>>> import numpy as np
>>> np.set_printoptions(suppress=True, linewidth=140)
>>> W0 = np.load("layer10.npy")
>>> W0
array([[ 0.2 ,  1.67,  0.75,  0.72,  1.45,  1.71, -1.39, -0.79, -0.58],
       [ 0.1 ,  0.9 ,  0.41,  0.49,  0.79,  0.86, -0.68, -0.38, -0.4 ],
       [ 1.33,  1.59,  3.01,  1.5 ,  0.24, -1.9 , -0.69,  1.68, -3.93],
       [ 0.94, -0.73,  1.83,  0.24, -2.26, -4.61,  1.41,  2.76, -2.98],
       [ 1.34,  1.48,  2.97,  1.42,  0.22, -1.83, -0.68,  1.6 , -3.8 ],
       [-0.4 ,  1.14, -0.52,  0.31,  1.87,  3.13, -1.43, -1.72,  1.24],
       [ 0.84,  1.9 ,  2.02,  1.28,  1.32,  0.28, -1.36,  0.13, -2.34],
       [ 0.72,  1.17,  1.76,  0.96,  0.44, -0.57, -0.67,  0.57, -2.  ],
       [-0.72, -1.28, -1.71, -0.94, -0.53,  0.5 ,  0.74, -0.56,  2.19],
       [-1.23, -0.87, -2.53, -1.01,  0.71,  2.88,  0.01, -2.05,  3.6 ],
       [-0.23, -1.5 , -0.8 , -0.84, -1.67, -1.79,  1.34,  0.75,  0.59],
       [ 0.01,  0.  , -0.04,  0.1 ,  0.04,  0.02, -0.01,  0.06,  0.05],
       [-0.23, -1.67, -0.82, -0.88, -1.49, -1.78,  1.42,  0.79,  0.6 ],
       [-1.4 , -2.39, -3.4 , -1.82, -0.91,  1.1 ,  1.37, -1.17,  4.18],
       [ 0.04,  0.74,  0.36,  0.35,  0.84,  0.9 , -0.76, -0.38, -0.31],
       [ 0.45, -1.16,  0.5 , -0.29, -1.88, -3.25,  1.43,  1.82, -1.18],
       [-1.06,  0.05, -2.25, -0.64,  1.45,  3.65, -0.67, -2.4 ,  3.32],
       [ 0.96, -0.74,  1.86,  0.15, -2.24, -4.51,  1.38,  2.77, -2.96],
       [ 0.16,  0.77,  0.41,  0.38,  0.82,  0.88, -0.74, -0.33, -0.28],
       [ 0.04, -0.11,  0.02, -0.01,  0.05,  0.03, -0.04, -0.06, -0.05],
       [-0.82, -1.99, -2.18, -1.24, -1.29, -0.39,  1.35, -0.2 ,  2.42],
       [-0.1 , -0.77, -0.45, -0.43, -0.89, -0.97,  0.7 ,  0.39,  0.35],
       [-0.07, -0.03, -0.08, -0.08, -0.09,  0.03, -0.06, -0.02,  0.01],
       [-1.22, -0.74, -2.57, -1.03,  0.72,  2.73,  0.01, -2.04,  3.59],
       [ 0.73,  1.19,  1.76,  0.95,  0.5 , -0.51, -0.73,  0.61, -2.13],
       [ 1.35,  2.37,  3.4 ,  1.81,  0.95, -1.03, -1.41,  1.21, -4.25],
       [ 0.69,  0.4 ,  1.21,  0.44, -0.31, -1.54, -0.04,  0.94, -1.77],
       [ 1.34,  1.55,  3.03,  1.41,  0.16, -1.87, -0.79,  1.64, -3.86],
       [ 0.12,  0.83,  0.47,  0.5 ,  0.83,  0.87, -0.65, -0.44, -0.28],
       [ 0.68,  1.22,  1.72,  0.93,  0.55, -0.55, -0.66,  0.64, -2.1 ],
       [ 0.05, -0.07,  0.05,  0.  ,  0.07,  0.06,  0.02,  0.07,  0.06],
       [-1.34, -1.59, -3.04, -1.44, -0.19,  1.95,  0.67, -1.67,  3.85],
       [ 0.94, -0.79,  1.89,  0.28, -2.24, -4.57,  1.34,  2.69, -2.96],
       [-1.38, -1.57, -3.05, -1.34, -0.21,  1.94,  0.74, -1.54,  3.84],
       [-1.31, -1.51, -2.94, -1.33, -0.12,  1.91,  0.66, -1.61,  3.88],
       [-1.  ,  0.85, -1.73, -0.13,  2.31,  4.63, -1.48, -2.9 ,  2.99],
       [-1.43, -2.42, -3.38, -1.78, -0.94,  1.01,  1.45, -1.24,  4.2 ]])
>>> Xc = (W0 - W0.mean(axis=0)) / W0.std(axis=0)
>>> np.argwhere(np.abs(Xc) > 2)
array([[ 3,  5],
       [17,  5],
       [32,  5],
       [35,  4],
       [35,  5],
       [35,  7]])
>>> np.round(Xc.std(axis=0), 2)
array([1., 1., 1., 1., 1., 1., 1., 1., 1.])
>>> coef = np.linalg.lstsq(np.delete(Xc, 6, axis=1), Xc[:, 6])[0]
>>> np.round(1 - np.var(Xc[:, 6] - np.delete(Xc, 6, axis=1) @ coef), 2)
np.float64(1.0)
